In [1]: import numpy as np

In [2]: from numpy import linalg as LA

In [3]: np.set_printoptions(precision=2, suppress=True, linewidth=200, legacy="1.25")

In [4]: tidy = lambda a: np.round(a, 2) + 0

In [5]: B = np.array([[-2, -5, 5, 5, -5, 0], [-3, -4, 2, -1, 2, -2]])

In [6]: E = B.T @ B

In [7]: E
Out[7]: 
array([[ 13,  22, -16,  -7,   4,   6],
       [ 22,  41, -33, -21,  17,   8],
       [-16, -33,  29,  23, -21,  -4],
       [ -7, -21,  23,  26, -27,   2],
       [  4,  17, -21, -27,  29,  -4],
       [  6,   8,  -4,   2,  -4,   4]])

In [8]: U, sigma, Vh = LA.svd(E)

In [9]: np.argmax(sigma[:-1] / (sigma[1:] + 1e-6)) + 1
Out[9]: 2

In [10]: tidy(sigma)
Out[10]: array([110.12,  31.88,   0.  ,   0.  ,   0.  ,   0.  ])

In [11]: B = U[:, :2] @ np.diag(sigma[:2]) @ Vh[:2]

In [12]: tidy(np.abs(E - B).max())
Out[12]: 0.0

In [13]: LA.matrix_rank(E, rtol=0.05)
Out[13]: 2

In [14]: tidy(LA.norm(E - B, 2)), tidy(sigma[2])
Out[14]: (0.0, 0.0)

In [15]: ev, vecs = LA.eigh(E)

In [16]: x = np.array([2, 5, 2, 4, 5, 2])

In [17]: tidy(vecs * np.maximum(ev, 0) @ vecs.T)
Out[17]: 
array([[ 13.,  22., -16.,  -7.,   4.,   6.],
       [ 22.,  41., -33., -21.,  17.,   8.],
       [-16., -33.,  29.,  23., -21.,  -4.],
       [ -7., -21.,  23.,  26., -27.,   2.],
       [  4.,  17., -21., -27.,  29.,  -4.],
       [  6.,   8.,  -4.,   2.,  -4.,   4.]])

In [18]: feats = np.load("x.npy")

In [19]: feats
Out[19]: 
array([[ 0,  0,  0,  0,  0,  0],
       [ 0,  3,  0,  6,  6,  3],
       [ 0,  2,  0,  4,  4,  2],
       [ 0, -3,  0, -6, -6, -3],
       [ 0, -2,  0, -4, -4, -2],
       [ 0,  2,  0,  4,  4,  2],
       [ 0,  1,  0,  2,  2,  1]])

In [20]: tidy(LA.norm(feats, 2) / LA.norm(feats))
Out[20]: 1.0

In [21]: LA.matrix_rank(feats, rtol=0.1)
Out[21]: 1

In [22]: np.argsort(-LA.norm(feats, axis=0).round(6), kind="stable")[:3]
Out[22]: array([3, 4, 1])

In [23]: LA.cond(feats) > 100
Out[23]: True
